$ python -q
>>> import numpy as np
>>> np.set_printoptions(precision=3, suppress=True, linewidth=200)
>>> tidy = lambda a: np.round(a, 3) + 0
>>> X = np.array([[1.2, -0.1, 0.2, 0.1],
...     [0.4, 1.6, -0.3, -0.3],
...     [-1.2, 1.0, -1.6, 1.6]])
>>> X
array([[ 1.2, -0.1,  0.2,  0.1],
       [ 0.4,  1.6, -0.3, -0.3],
       [-1.2,  1. , -1.6,  1.6]])
>>> T = np.stack([X, 2 * X, X[::-1]])
>>> np.linalg.matrix_rank(T)
array([3, 3, 3])
>>> tidy(np.linalg.norm(T, axis=(1, 2)))
array([3.458, 6.917, 3.458])
>>> tidy(T.sum(axis=0))
array([[ 2.4,  0.7, -1. ,  1.9],
       [ 1.6,  6.4, -1.2, -1.2],
       [-2.4,  2.9, -4.6,  4.9]])
>>> tidy(np.einsum("bij,cij->bc", T, T))
array([[11.96, 23.92, -0.5 ],
       [23.92, 47.84, -1.  ],
       [-0.5 , -1.  , 11.96]])
>>> print(np.linalg.matrix_rank(T.reshape(3, -1)))
2
>>> J = 0.5 ** np.abs(np.subtract.outer(np.arange(3), np.arange(3)))
>>> J
array([[1.  , 0.5 , 0.25],
       [0.5 , 1.  , 0.5 ],
       [0.25, 0.5 , 1.  ]])
>>> Q, Rm = np.linalg.qr(J)
>>> print(tidy(Rm))
[[-1.146 -0.982 -0.655]
 [ 0.    -0.732 -0.659]
 [ 0.     0.     0.671]]
>>> B = np.array([[1, 3], [3, 1], [1, 2]])
>>> np.einsum("ik,kj->ji", J, B)
array([[2.75, 4.  , 2.75],
       [4.  , 3.5 , 3.25]])
>>> np.vstack([J, B.T]).shape
(5, 3)
>>> np.einsum("ij->j", J)
array([1.75, 2.  , 1.75])
>>> tidy(np.einsum("ij,ij->i", J, J))
array([1.312, 1.5  , 1.312])
>>> np.linalg.matrix_rank(np.vstack([J, B.T]))
np.int64(3)
>>> np.einsum("ik,kj->ij", J, B)
array([[2.75, 4.  ],
       [4.  , 3.5 ],
       [2.75, 3.25]])
>>> L = np.linalg.cholesky(J)
>>> tidy(np.prod(np.diag(L)) ** 2), tidy(np.linalg.det(J))
(np.float64(0.562), np.float64(0.562))
>>> print(J / np.sqrt(np.outer(np.diag(J), np.diag(J))))
[[1.   0.5  0.25]
 [0.5  1.   0.5 ]
 [0.25 0.5  1.  ]]
>>> basis = np.sign(np.array([[0, 3, 2], [3, 2, 1], [1, 2, 3]]))
>>> B = (np.tril(basis, -1) + np.eye(3)) @ (np.triu(basis, 1) + np.eye(3))
>>> vals = np.array([-2, 1, 1])
>>> F = np.rint(B * vals @ np.linalg.inv(B)) + 0
>>> print(F)
[[-5.  3.  0.]
 [-6.  4.  0.]
 [-6.  3.  1.]]
>>> tidy(np.abs(np.linalg.svd(F)[2][-1]))
array([0.434, 0.676, 0.595])
>>> np.linalg.matrix_rank(F, rtol=0.1)
np.int64(1)
>>> print(np.linalg.cond(F) > 100)
False
>>> round(np.log10(np.linalg.cond(F)))
2
>>> [round(float(x), 3) for x in np.linalg.svd(F, compute_uv=False)[:3]]
[11.444, 1.0, 0.175]
>>> B = F / np.sqrt((F ** 2).mean(axis=1, keepdims=True))
>>> tidy(F - F.mean(axis=1, keepdims=True))
array([[-4.333,  3.667,  0.667],
       [-5.333,  4.667,  0.667],
       [-5.333,  3.667,  1.667]])
>>> print(tidy(B[1]))
[-1.441  0.961  0.   ]
>>> tidy(np.linalg.norm(B, axis=1))
array([1.732, 1.732, 1.732])
>>> Uu, s, Vt = np.linalg.svd(F)
>>> tidy(s)
array([11.444,  1.   ,  0.175])
>>> np.argmax(s[:-1] / (s[1:] + 1e-6)) + 1
np.int64(1)
>>> B = Uu[:, :1] @ np.diag(s[:1]) @ Vt[:1]
>>> np.linalg.matrix_rank(F, rtol=0.05)
np.int64(2)
>>> tidy(B)
array([[-5.009,  2.954,  0.299],
       [-6.186,  3.648,  0.37 ],
       [-5.794,  3.416,  0.346]])
>>> print(tidy(np.linalg.norm(F - B) / np.linalg.norm(F)))
0.088
>>> tidy(np.linalg.norm(F - B, 2)), tidy(s[1])
(np.float64(1.0), np.float64(1.0))
>>> r = np.linalg.matrix_rank(B)
>>> r
np.int64(1)
>>> null = np.linalg.svd(B)[2][r:].T
>>> null.shape
(3, 2)
>>> tidy(null @ null.T)
array([[ 0.26 ,  0.436,  0.044],
       [ 0.436,  0.743, -0.026],
       [ 0.044, -0.026,  0.997]])
